$ ipython --no-banner

In [1]: import numpy as np

In [2]: np.set_printoptions(precision=1, suppress=True, linewidth=200)

In [3]: tidy = lambda a: np.round(a, 1) + 0

In [4]: data = np.abs(np.array([[2, 2, 0, 1], [1, 2, 0, 0], [2, 1, 1, 1], [1, 2, 0, 1]])) + np.eye(4)

In [5]: data = data / data.sum(axis=1, keepdims=True)

In [6]: tidy(data)
Out[6]: 
array([[0.5, 0.3, 0. , 0.2],
       [0.2, 0.8, 0. , 0. ],
       [0.3, 0.2, 0.3, 0.2],
       [0.2, 0.4, 0. , 0.4]])

In [7]: t = np.radians(60)

In [8]: R = np.eye(4)

In [9]: R[1, 1] = R[3, 3] = np.cos(t)

In [10]: R[1, 3], R[3, 1] = -np.sin(t), np.sin(t)

In [11]: tidy(R)
Out[11]: 
array([[ 1. ,  0. ,  0. ,  0. ],
       [ 0. ,  0.5,  0. , -0.9],
       [ 0. ,  0. ,  1. ,  0. ],
       [ 0. ,  0.9,  0. ,  0.5]])

In [12]: Y = data @ R.T

In [13]: tidy(Y)
Out[13]: 
array([[ 0.5,  0. ,  0. ,  0.4],
       [ 0.2,  0.4,  0. ,  0.6],
       [ 0.3, -0.1,  0.3,  0.2],
       [ 0.2, -0.1,  0. ,  0.5]])

In [14]: tidy(np.abs(Y - data).max(axis=0))
Out[14]: array([0. , 0.5, 0. , 0.6])

In [15]: tidy(np.linalg.svd(data, compute_uv=False)), tidy(np.linalg.svd(Y, compute_uv=False))
Out[15]: (array([1.1, 0.5, 0.3, 0.2]), array([1.1, 0.5, 0.3, 0.2]))

In [16]: tidy(np.einsum("ii->", data))
Out[16]: np.float64(2.0)

In [17]: tidy(np.linalg.eigvals(data).sum().real)
Out[17]: np.float64(2.0)

In [18]: tidy(np.linalg.det(data[::-1]))
Out[18]: np.float64(0.0)

In [19]: tidy(np.linalg.det(data.T))
Out[19]: np.float64(0.0)

In [20]: rng = np.random.default_rng(80)

In [21]: lab = rng.permutation(4)

In [22]: Y = data[:, lab] * rng.choice([-1, 1], 4)

In [23]: tidy(Y)
Out[23]: 
array([[-0.5,  0.2, -0.3,  0. ],
       [-0.2,  0. , -0.8,  0. ],
       [-0.3,  0.2, -0.2, -0.3],
       [-0.2,  0.4, -0.4,  0. ]])

In [24]: Uu, _, Vh = np.linalg.svd(data.T @ Y)

In [25]: tidy(np.linalg.lstsq(data, Y)[0])
Out[25]: 
array([[-1.,  0.,  0.,  0.],
       [ 0.,  0., -1.,  0.],
       [ 0.,  0.,  0., -1.],
       [ 0.,  1.,  0.,  0.]])
